$ python -q
>>> import numpy as np
>>> np.set_printoptions(precision=1, suppress=True, linewidth=160)
>>> data, _ = np.linalg.qr(np.array([[-0.4, -0.5, 0.0, 2.1, 1.2, -1.3],
...     [-1.8, -1.6, 1.5, -1.2, 0.2, 0.0],
...     [-0.5, 0.3, 1.4, 0.5, 1.6, 1.6],
...     [0.1, 0.9, -1.1, -0.8, 1.0, 0.0],
...     [-1.9, -0.4, -1.4, 1.0, -0.3, 0.6],
...     [0.6, -0.6, -0.7, 0.6, 0.5, -0.7]]))
>>> data.round(1) + 0
array([[-0.1, -0.2,  0.1,  0.7,  0.3, -0.6],
       [-0.7, -0.5, -0.3, -0.4,  0.2, -0.1],
       [-0.2,  0.3, -0.6,  0.4,  0.3,  0.5],
       [ 0. ,  0.5,  0.2, -0.3,  0.7, -0.3],
       [-0.7,  0.3,  0.6,  0.2, -0.2,  0.3],
       [ 0.2, -0.5,  0.4,  0.1,  0.5,  0.5]])
>>> rng = np.random.default_rng(1590)
>>> labels = rng.permutation(6)
>>> labels
array([3, 2, 5, 0, 1, 4])
>>> B = data[labels][:, labels]
>>> np.allclose(B, data)
False
>>> np.round(np.linalg.det(B), 1), np.round(np.linalg.det(data[labels]), 1)
(np.float64(-1.0), np.float64(-1.0))
>>> np.sort(np.abs(np.linalg.eigvals(B)))
array([1., 1., 1., 1., 1., 1.])
>>> B.round(1) + 0
array([[-0.3,  0.2, -0.3,  0. ,  0.5,  0.7],
       [ 0.4, -0.6,  0.5, -0.2,  0.3,  0.3],
       [ 0.1,  0.4,  0.5,  0.2, -0.5,  0.5],
       [ 0.7,  0.1, -0.6, -0.1, -0.2,  0.3],
       [-0.4, -0.3, -0.1, -0.7, -0.5,  0.2],
       [ 0.2,  0.6,  0.3, -0.7,  0.3, -0.2]])
>>> x = np.array([4, 6, 2, 2, 0, 7])
>>> np.abs(np.linalg.eigvals(data))
array([1., 1., 1., 1., 1., 1.])
>>> np.sort(np.abs(np.degrees(np.angle(np.linalg.eigvals(data)))))
array([  0. ,  72.5,  72.5, 156.9, 156.9, 180. ])
>>> round(float(np.linalg.det(data)), 1)
-1.0
>>> np.round(data.T @ (data @ x), 1) + 0
array([4., 6., 2., 2., 0., 7.])
>>> F = np.load("w.npy")
>>> F
array([[ 0.,  0., -3., -1.],
       [ 0.,  0., -2.,  3.],
       [-3., -2.,  0.,  0.],
       [-1.,  3.,  0.,  0.]])
>>> vals, evecs = np.linalg.eigvalsh(F)
Traceback (most recent call last):
  File "<python-input-19>", line 1, in <module>
    vals, evecs = np.linalg.eigvalsh(F)
    ^^^^^^^^^^^
ValueError: too many values to unpack (expected 2)
>>> vals, evecs = np.linalg.eigh(F)
>>> np.abs(evecs[:, -1])
array([0.4, 0.6, 0.6, 0.4])
>>> np.abs(evecs[:, -1]).round(6).argmax()
np.int64(1)
>>> np.unique(vals.round(6) + 0, return_counts=True)[1]
array([1, 1, 1, 1])
>>> def softmax(z):
...     e = np.exp(z - z.max(axis=-1, keepdims=True))
...     return e / e.sum(axis=-1, keepdims=True)
... 
>>> softmax(F).sum(axis=1)
array([1., 1., 1., 1.])
>>> scores = F @ F.T / np.sqrt(4)
>>> np.round(softmax(scores), 1) + 0
array([[1., 0., 0., 0.],
       [0., 1., 0., 0.],
       [0., 0., 1., 0.],
       [0., 0., 0., 1.]])
>>> np.round(softmax(scores + np.triu(np.full(scores.shape, -np.inf), 1)), 1) + 0
array([[1., 0., 0., 0.],
       [0., 1., 0., 0.],
       [0., 0., 1., 0.],
       [0., 0., 0., 1.]])
>>> q, R = np.linalg.qr(F)
>>> np.allclose(R.T @ R, F.T @ F)
True
>>> np.abs(np.diag(R))
array([3.2, 3.5, 3.6, 3.1])
>>> np.round(q @ R, 1) + 0
array([[ 0.,  0., -3., -1.],
       [ 0.,  0., -2.,  3.],
       [-3., -2.,  0.,  0.],
       [-1.,  3.,  0.,  0.]])
>>> R.round(1) + 0
array([[-3.2, -0.9,  0. ,  0. ],
       [ 0. , -3.5,  0. ,  0. ],
       [ 0. ,  0. ,  3.6, -0.8],
       [ 0. ,  0. ,  0. , -3.1]])
>>> q.shape, R.shape
((4, 4), (4, 4))
>>> round(abs(R[0, 0]), 1), round(np.linalg.norm(F[:, 0]), 1)
(np.float64(3.2), np.float64(3.2))
>>> round(np.trace(q @ q.T), 1)
np.float64(4.0)
>>> q.round(1) + 0
array([[ 0. ,  0. , -0.8,  0.6],
       [ 0. ,  0. , -0.6, -0.8],
       [ 0.9,  0.3,  0. ,  0. ],
       [ 0.3, -0.9,  0. ,  0. ]])
>>> vals, evecs = np.linalg.eig(F)
>>> np.sort(np.linalg.eigvals(F.T))
array([-3.9, -2.9,  2.9,  3.9])
>>> vals
array([-3.9, -2.9,  2.9,  3.9])
>>> B = np.linalg.inv(F)
>>> round(float(np.linalg.det(F) * np.linalg.det(B)), 1)
1.0
>>> np.round(np.linalg.slogdet(F)[0], 1)
np.float64(1.0)
>>> np.round(F @ B, 1) + 0
array([[1., 0., 0., 0.],
       [0., 1., 0., 0.],
       [0., 0., 1., 0.],
       [0., 0., 0., 1.]])
>>> np.linalg.inv(B)
array([[-0., -0., -3., -1.],
       [ 0.,  0., -2.,  3.],
       [-3., -2., -0., -0.],
       [-1.,  3.,  0.,  0.]])
>>> round(np.linalg.cond(F), 1)
np.float64(1.4)
>>> X = np.loadtxt("mat.csv", delimiter=",")
>>> X
array([[ 0.2, -0.1,  7.5,  1.3],
       [-0.1, -1.7, -0.5, -0.9],
       [-0.8, -1.5,  3.1,  0. ],
       [ 1.1,  0. ,  0.2, -4.3],
       [ 0.9, -0.6,  3.7, -1.7],
       [-0.4,  1.6, -1.3, -1.9],
       [ 1.4, -1. , -0.5, -2.4],
       [ 1.1, -0.8,  2.2, -1.2],
       [-0.4,  1.8,  0.3, -1.3],
       [ 0. ,  0.3,  0.6,  0.1],
       [ 3.5,  1.7, -1.3,  0.1],
       [ 1.7,  1.3,  1.4, -1.4],
       [-2. , -1.1, -1.1,  2.2],
       [ 0.7, -1. , -0.1,  0.6],
       [ 1.3,  0.9, -2.6, -1.9],
       [ 0.7,  1.4, -0.2, -0.5],
       [ 2.1,  0.6, -0.9, -1.5],
       [ 1.8,  0.8, -4.2, -4. ],
       [ 1.9,  3.1, -3.3, -2.1],
       [ 0.9,  0.1, -2.2,  0.4],
       [ 1.2,  1.9,  2.3,  2.9]])
>>> q, R = np.linalg.qr(X)
>>> np.round(q.T @ q, 1) + 0
array([[1., 0., 0., 0.],
       [0., 1., 0., 0.],
       [0., 0., 1., 0.],
       [0., 0., 0., 1.]])
>>> np.allclose(R.T @ R, X.T @ X)
True
>>> np.trace(q @ q.T)
np.float64(4.0)
>>> np.round(q @ R, 1) + 0
array([[ 0.2, -0.1,  7.5,  1.3],
       [-0.1, -1.7, -0.5, -0.9],
       [-0.8, -1.5,  3.1,  0. ],
       [ 1.1,  0. ,  0.2, -4.3],
       [ 0.9, -0.6,  3.7, -1.7],
       [-0.4,  1.6, -1.3, -1.9],
       [ 1.4, -1. , -0.5, -2.4],
       [ 1.1, -0.8,  2.2, -1.2],
       [-0.4,  1.8,  0.3, -1.3],
       [ 0. ,  0.3,  0.6,  0.1],
       [ 3.5,  1.7, -1.3,  0.1],
       [ 1.7,  1.3,  1.4, -1.4],
       [-2. , -1.1, -1.1,  2.2],
       [ 0.7, -1. , -0.1,  0.6],
       [ 1.3,  0.9, -2.6, -1.9],
       [ 0.7,  1.4, -0.2, -0.5],
       [ 2.1,  0.6, -0.9, -1.5],
       [ 1.8,  0.8, -4.2, -4. ],
       [ 1.9,  3.1, -3.3, -2.1],
       [ 0.9,  0.1, -2.2,  0.4],
       [ 1.2,  1.9,  2.3,  2.9]])
>>> np.round(abs(R[0, 0]), 1), round(float(np.linalg.norm(X[:, 0])), 1)
(np.float64(6.4), 6.4)
>>> Xc = X - X.mean(axis=0)
>>> U, sigma, vt = np.linalg.svd(Xc, full_matrices=False)
>>> np.abs(vt[0]).argmax()
np.int64(2)
>>> sigma ** 2 / (sigma ** 2).sum()
array([0.6, 0.2, 0.1, 0.1])
>>> sigma
array([12.7,  7.1,  6.1,  3.9])
>>> np.linalg.matrix_rank(Xc)
np.int64(4)
>>> vt[0] * np.sign(vt[0, np.abs(vt[0]).argmax()])
array([-0.2, -0.2,  0.9,  0.4])
>>> np.abs(vt[-1])
array([0.8, 0.6, 0.1, 0.2])
>>> np.abs(U[:, 0]).argmax()
np.int64(0)
>>> np.round(Xc.mean(axis=0), 1) + 0
array([0., 0., 0., 0.])
>>> np.searchsorted(np.cumsum(sigma ** 2) / (sigma ** 2).sum(), 0.9) + 1
np.int64(3)
>>> M = np.array([[-1.2, -1.3, -1.6, -1.3],
...     [-1.2, -2.3, -1.8, -2.1],
...     [-0.7, -2.6, -2.0, -1.9],
...     [-0.8, -1.7, -1.9, -2.2],
...     [-1.4, -1.4, -2.0, -1.8],
...     [-1.0, -2.5, -2.1, -2.3],
...     [-1.2, -1.1, -2.1, -1.8],
...     [-3.2, -2.2, -1.0, 0.9],
...     [-2.7, -1.6, -1.1, 1.0],
...     [-3.1, -2.2, -1.0, 1.0],
...     [-3.1, -2.0, -1.2, 0.6],
...     [-3.0, -2.1, -1.6, 0.8],
...     [-3.0, -1.9, -1.2, 1.8],
...     [-3.2, -1.8, -0.8, 1.4]])
>>> labels = M[:, 2] > np.median(M[:, 2])
>>> u = M[labels].mean(axis=0) - M[~labels].mean(axis=0)
>>> ((M - M.mean(axis=0)) @ u > 0).astype(int)
array([0, 0, 0, 0, 0, 0, 0, 1, 1, 1, 1, 1, 1, 1])
>>> round(float((((M - M.mean(axis=0)) @ u > 0) == labels).mean()), 1)
0.9
>>> labels.astype(int)
array([0, 0, 0, 0, 0, 0, 0, 1, 1, 1, 1, 0, 1, 1])
>>> np.argsort(-np.abs(u).round(6), kind="stable")
array([3, 0, 2, 1])
>>> w1 = np.array([[2, 2, 0, -2, 2],
...     [2, 2, 0, -2, 0],
...     [0, 1, 1, -2, -1],
...     [2, -2, 0, 1, 2]])
>>> coef = np.array([0, 1, 3, 3, 0])
>>> act = np.maximum(X @ w1 + coef, 0)
>>> (act > 0).mean(axis=0)
array([0.6, 0.8, 0.9, 0.5, 0.4])
>>> np.linalg.matrix_rank(act)
np.int64(5)
>>> C = np.array([[3, 2, 2], [0, 0, 1], [2, 3, 2], [1, 2, 2], [2, 0, 1]])
>>> (act @ C).round(6).argmax(axis=1)
array([1, 1, 1, 2, 2, 2, 2, 2, 2, 1, 0, 2, 1, 1, 2, 2, 2, 2, 2, 0, 0])
>>> w1 @ C
array([[ 8,  0,  4],
       [ 4,  0,  2],
       [-2, -1, -2],
       [11,  6,  6]])
>>> B = np.c_[M[:, :2] @ np.array([[-1, 2], [1, 3]]), np.array([0, 1, 1, 1, 1, 0, 1, 0, 2, 1, 2, 2, 0, 0])]
>>> B
array([[ -0.1,  -6.3,   0. ],
       [ -1.1,  -9.3,   1. ],
       [ -1.9,  -9.2,   1. ],
       [ -0.9,  -6.7,   1. ],
       [  0. ,  -7. ,   1. ],
       [ -1.5,  -9.5,   0. ],
       [  0.1,  -5.7,   1. ],
       [  1. , -13. ,   0. ],
       [  1.1, -10.2,   2. ],
       [  0.9, -12.8,   1. ],
       [  1.1, -12.2,   2. ],
       [  0.9, -12.3,   2. ],
       [  1.1, -11.7,   0. ],
       [  1.4, -11.8,   0. ]])
>>> np.linalg.matrix_rank(B)
np.int64(3)
>>> m1 = np.load("case13.npy")
>>> m1
array([[0., 0., 3., 2., 0., 0.],
       [0., 0., 1., 0., 1., 2.],
       [3., 1., 0., 0., 0., 0.],
       [2., 0., 0., 0., 0., 0.],
       [0., 1., 0., 0., 0., 0.],
       [0., 2., 0., 0., 0., 0.]])
>>> np.round(np.sort(np.abs(np.linalg.eigvals(m1))), 1) + 0
array([0. , 0. , 2.2, 2.2, 3.8, 3.8])
>>> np.trace(m1)
np.float64(0.0)
>>> np.linalg.determinant(m1)
Traceback (most recent call last):
  File "<python-input-88>", line 1, in <module>
    np.linalg.determinant(m1)
    ^^^^^^^^^^^^^^^^^^^^^
AttributeError: module 'numpy.linalg' has no attribute 'determinant'
>>> np.allclose(m1 @ m1.T, m1.T @ m1)
True
>>> np.linalg.matrix_power(m1, 4)
array([[178.,  57.,   0.,   0.,   0.,   0.],
       [ 57.,  45.,   0.,   0.,   0.,   0.],
       [  0.,   0., 141.,  84.,  15.,  30.],
       [  0.,   0.,  84.,  52.,   6.,  12.],
       [  0.,   0.,  15.,   6.,   6.,  12.],
       [  0.,   0.,  30.,  12.,  12.,  24.]])
>>> np.abs(np.diag(np.linalg.qr(m1)[1])) > 1e-9
array([ True,  True,  True,  True, False, False])
>>> np.unique(m1.round(6), axis=0).shape
(6, 6)
>>> try:
...     np.linalg.inv(m1)
... except np.linalg.LinAlgError as e:
...     print("failed:", e)
... 
failed: Singular matrix
>>> np.round(np.linalg.norm(m1, 2), 1)
np.float64(3.8)
>>> np.round(np.linalg.norm(m1) ** 2 / np.linalg.norm(m1, 2) ** 2, 1)
np.float64(2.7)
>>> m1[5] @ m1[1]
np.float64(0.0)
>>> vals, evecs = np.linalg.eigh(m1)
>>> x = np.array([5, 7, 9, 1, 6, 6])
>>> round(x @ m1 @ x / (x @ x), 1), round(float(vals[0]), 1), np.round(vals[-1], 1)
(np.float64(2.9), -3.8, np.float64(3.8))
>>> U, sigma, vt = np.linalg.svd(m1)
>>> evecs = vt[:(sigma > 1e-8).sum()]
>>> x = m1[1] + -1 * m1[0] + rng.integers(2) * np.eye(6)[3]
>>> x
array([ 0.,  0., -2., -1.,  1.,  2.])
>>> np.round(evecs.T @ evecs, 1) + 0
array([[ 1. ,  0. ,  0. ,  0. ,  0. ,  0. ],
       [ 0. ,  1. ,  0. ,  0. ,  0. ,  0. ],
       [ 0. ,  0. ,  0.7,  0.4,  0.1,  0.1],
       [ 0. ,  0. ,  0.4,  0.3, -0.1, -0.2],
       [ 0. ,  0. ,  0.1, -0.1,  0.2,  0.4],
       [ 0. ,  0. ,  0.1, -0.2,  0.4,  0.8]])
>>> np.linalg.matrix_rank(np.vstack([m1, x]))
np.int64(5)
>>> np.diag(evecs.T @ evecs)
array([1. , 1. , 0.7, 0.3, 0.2, 0.8])
>>> np.allclose(evecs.T @ evecs @ x, x)
False
